$ ipython --no-banner

In [1]: import numpy as np

In [2]: import numpy.linalg as la

In [3]: np.set_printoptions(suppress=True, linewidth=200)

In [4]: J = np.load("data.npy")

In [5]: J.round(2)
Out[5]: 
array([[ 0.07,  0.07, -0.25],
       [ 0.07,  0.07, -0.25],
       [-0.25, -0.25,  0.85]])

In [6]: # a projection of rank 1

In [7]: np.round(np.trace(la.pinv(J) @ J), 2)
Out[7]: np.float64(1.0)

In [8]: np.allclose(J[:-1].T @ la.lstsq(J[:-1].T, J[-1])[0], J[-1])
Out[8]: True

In [9]: U, sigma, Vt = la.svd(J)

In [10]: evecs = Vt[:(sigma > 1e-8).sum()]

In [11]: rng = np.random.default_rng(944884)

In [12]: vec = J[2] + 2 * J[0] + rng.integers(2) * np.eye(3)[1]

In [13]: vec.round(2)
Out[13]: array([-0.1 ,  0.9 ,  0.35])

In [14]: np.round(la.norm(vec - evecs.T @ evecs @ vec), 2)
Out[14]: np.float64(0.96)

In [15]: np.round(evecs.T @ evecs, 2)
Out[15]: 
array([[ 0.07,  0.07, -0.25],
       [ 0.07,  0.07, -0.25],
       [-0.25, -0.25,  0.85]])

In [16]: np.round(np.diag(evecs.T @ evecs), 2)
Out[16]: array([0.07, 0.07, 0.85])

In [17]: vec = np.array([-5, 4, 8])

In [18]: np.round(J @ J @ vec, 2)
Out[18]: array([-2.08, -2.08,  7.07])

In [19]: np.round(la.eigvalsh(2 * J - np.eye(3)), 2)
Out[19]: array([-1., -1.,  1.])

In [20]: other = np.array([[2, 2, -1], [-4, -2, -3], [0, -4, 4]])

In [21]: np.round(np.einsum("ik,kj->ji", J, other), 2)
Out[21]: 
array([[-0.15, -0.15,  0.5 ],
       [ 1.  ,  1.  , -3.41],
       [-1.3 , -1.3 ,  4.41]])

In [22]: la.matrix_rank(J @ other)
Out[22]: np.int64(1)

In [23]: np.round(np.einsum("ij,ij->i", J, J), 2)
Out[23]: array([0.07, 0.07, 0.85])

In [24]: np.round(J @ other, 2)
Out[24]: 
array([[-0.15,  1.  , -1.3 ],
       [-0.15,  1.  , -1.3 ],
       [ 0.5 , -3.41,  4.41]])

In [25]: np.einsum("ii->", J)
Out[25]: np.float64(1.0)

In [26]: np.round(la.det(J.T), 2)
Out[26]: np.float64(-0.0)

In [27]: np.round(la.det(2 * J), 2), round(float(la.det(J)), 2)
Out[27]: (np.float64(-0.0), -0.0)

In [28]: M = np.array([[6.0, 1.0, 1.0], [1.0, 6.0, 1.0], [1.0, 1.0, 6.0]])

In [29]: L = la.cholesky(M)

In [30]: np.round(L @ L.T, 2)
Out[30]: 
array([[6., 1., 1.],
       [1., 6., 1.],
       [1., 1., 6.]])

In [31]: np.round(np.diag(L) ** 2, 2)
Out[31]: array([6.  , 5.83, 5.71])

In [32]: round(float(np.prod(np.diag(L)) ** 2), 2), round(la.det(M), 2)
Out[32]: (200.0, np.float64(200.0))

In [33]: la.eigvalsh(M).min() > 0
Out[33]: np.True_

In [34]: t3 = np.stack([M, 4 * M, M[::-1]])

In [35]: t3.sum(axis=0)
Out[35]: 
array([[31.,  6., 11.],
       [ 6., 36.,  6.],
       [11.,  6., 31.]])

In [36]: np.einsum("bij,cij->bc", t3, t3)
Out[36]: 
array([[ 114.,  456.,   64.],
       [ 456., 1824.,  256.],
       [  64.,  256.,  114.]])

In [37]: la.matrix_rank(t3.reshape(3, -1))
Out[37]: np.int64(2)

In [38]: np.round(la.norm(t3, axis=(1, 2)), 2)
Out[38]: array([10.68, 42.71, 10.68])

In [39]: t3.shape
Out[39]: (3, 3, 3)

In [40]: np.round(la.det(t3), 2)
Out[40]: array([  200., 12800.,  -200.])

In [41]: (t3 @ M.T).shape
Out[41]: (3, 3, 3)

In [42]: vals, evecs = la.eigh(M)

In [43]: vec = np.array([4, 5, -8])

In [44]: round(vec @ M @ vec / (vec @ vec), 2), np.round(vals[0], 2), np.round(vals[-1], 2)
Out[44]: (np.float64(5.01), np.float64(5.0), np.float64(8.0))

In [45]: np.round(evecs * np.abs(vals) @ evecs.T, 2)
Out[45]: 
array([[6., 1., 1.],
       [1., 6., 1.],
       [1., 1., 6.]])

In [46]: np.round(la.eigvalsh(M[1:, 1:]), 2)
Out[46]: array([5., 7.])

In [47]: vec @ M @ vec
Out[47]: np.float64(526.0)

In [48]: (np.sign(evecs[:, -1].round(6)) == np.sign(evecs[0, -1].round(6))).astype(int)
Out[48]: array([1, 1, 1])

In [49]: np.round(evecs * np.sqrt(vals) @ evecs.T, 2)
Out[49]: 
array([[2.43, 0.2 , 0.2 ],
       [0.2 , 2.43, 0.2 ],
       [0.2 , 0.2 , 2.43]])

In [50]: vals, evecs = la.eig(M)

In [51]: round(np.prod(vals), 2)
Out[51]: np.float64(200.0)

In [52]: np.round(np.sort(la.eigvals(la.inv(M))), 2)
Out[52]: array([0.12, 0.2 , 0.2 ])

In [53]: np.round(M @ evecs[:, 0] - vals[0] * evecs[:, 0], 2) + 0
Out[53]: array([0., 0., 0.])

In [54]: np.round(np.sort(la.eigvals(M @ M)), 2)
Out[54]: array([25., 25., 64.])

In [55]: np.round(np.sort(la.eigvals(M.T)), 2)
Out[55]: array([5., 5., 8.])

In [56]: data = np.load("mat.npy")

In [57]: data
Out[57]: 
array([[ 0,  0,  9],
       [ 1,  2,  3],
       [ 0,  0, 13],
       [ 0,  0, 13],
       [ 0,  0,  7],
       [ 0,  0,  9],
       [ 0,  0,  5],
       [ 0,  0,  7],
       [ 0,  0,  9],
       [ 0,  0, 11],
       [ 0,  0,  5],
       [ 1,  2,  3],
       [ 0,  0,  7],
       [ 0,  0,  7],
       [ 0,  0,  5],
       [ 0,  0,  5],
       [ 0,  0,  9],
       [ 0,  0, 13],
       [ 1,  2,  3],
       [ 0,  0,  7],
       [ 0,  0,  9],
       [ 0,  0,  9],
       [ 0,  0, 13],
       [ 0,  0,  9],
       [ 1,  2,  3]])

In [58]: # rows and columns are dependent

In [59]: t3 = np.stack([data, -1 * data, data[::-1]])

In [60]: t3.sum(axis=0)
Out[60]: 
array([[ 1,  2,  3],
       [ 0,  0,  9],
       [ 0,  0, 13],
       [ 0,  0,  9],
       [ 0,  0,  9],
       [ 0,  0,  7],
       [ 1,  2,  3],
       [ 0,  0, 13],
       [ 0,  0,  9],
       [ 0,  0,  5],
       [ 0,  0,  5],
       [ 0,  0,  7],
       [ 0,  0,  7],
       [ 1,  2,  3],
       [ 0,  0,  5],
       [ 0,  0, 11],
       [ 0,  0,  9],
       [ 0,  0,  7],
       [ 0,  0,  5],
       [ 0,  0,  9],
       [ 0,  0,  7],
       [ 0,  0, 13],
       [ 0,  0, 13],
       [ 1,  2,  3],
       [ 0,  0,  9]])

In [61]: (t3 @ data.T).shape
Out[61]: (3, 25, 25)

In [62]: t3.shape
Out[62]: (3, 25, 3)

In [63]: la.matrix_rank(t3.reshape(3, -1))
Out[63]: np.int64(2)
